>>> import numpy as np
>>> np.set_printoptions(precision=3, suppress=True, linewidth=120)
>>> mat = np.load("case2.npy")
>>> print(mat)
[[ 0.19  -0.568  0.481]
 [-0.568  3.2    0.827]
 [ 0.481  0.827  4.61 ]]
>>> hat = np.triu(np.array([[-2, 3, -5], [4, -2, -5], [0, -1, 1]]), 1) + np.eye(3)
>>> other = hat @ mat @ np.linalg.inv(hat)
>>> print(np.round(np.poly(other), 3) + 0)
[ 1. -8. 15.  0.]
>>> print(np.round(np.linalg.det(other), 3))
0.0
>>> print(np.linalg.matrix_rank(other))
2
>>> print(np.round(np.trace(other), 3), round(float(np.trace(mat)), 3))
8.0 8.0
>>> print(np.allclose(mat, mat.T))
True
>>> print((mat - mat.T) / 2)
[[0. 0. 0.]
 [0. 0. 0.]
 [0. 0. 0.]]
>>> print((mat + mat.T) / 2)
[[ 0.19  -0.568  0.481]
 [-0.568  3.2    0.827]
 [ 0.481  0.827  4.61 ]]
>>> print(np.allclose(mat @ mat.T, mat.T @ mat))
True
>>> feats = np.load("run15.npy")
>>> print(feats)
[[ 0  1 -2]
 [-1  0  2]
 [ 2 -2  0]]
>>> Uu, sv, Vh = np.linalg.svd(feats)
>>> vecs = Vh[:(sv > 1e-8).sum()]
>>> rng = np.random.default_rng(39151)
>>> x = feats[1] + -1 * feats[2] + rng.integers(2) * np.eye(3)[2]
>>> print(x)
[-3.  2.  3.]
>>> print(np.diag(vecs.T @ vecs))
[0.556 0.556 0.889]
>>> r = np.linalg.matrix_rank(feats)
>>> print(r)
2
>>> null = np.linalg.svd(feats)[2][r:].T
>>> print(null @ null.T)
[[0.444 0.444 0.222]
 [0.444 0.444 0.222]
 [0.222 0.222 0.111]]
>>> print([int(np.linalg.matrix_rank(feats[:, :j + 1])) for j in range(3)])
[1, 2, 2]
>>> print(np.allclose(feats @ null, 0))
True
>>> print(np.linalg.matrix_rank(feats.T @ feats), np.linalg.matrix_rank(feats @ feats.T))
2 2
>>> ev, vecs = np.linalg.eigh(mat)
>>> x = np.array([1, 3, 1])
>>> print((np.sign(vecs[:, -1].round(6)) == np.sign(vecs[0, -1].round(6))).astype(int))
[1 1 1]
>>> print(round(float(x @ mat @ x), 3))
36.12
>>> print(np.linalg.eigvalsh(mat[1:, 1:]))
[2.818 4.991]
>>> print(round(x @ mat @ x / (x @ x), 3), round(ev[0], 3), round(float(ev[-1]), 3))
3.284 0.0 5.0
>>> X = np.load("w.npy")
>>> print(X)
[[ 3.992  4.496 -1.079  2.144]
 [ 0.128  3.592  5.114 -1.561]
 [ 5.026  0.619 -4.036 -3.748]
 [ 6.496 -1.192  0.068 -1.32 ]]
>>> x = np.array([0, 2, -2, 2])
>>> y = X @ x
>>> print(y)
[15.438 -6.166  1.814 -5.16 ]
>>> print(np.round(np.linalg.solve(X, 5 * y), 3) + 0)
[  0.  10. -10.  10.]
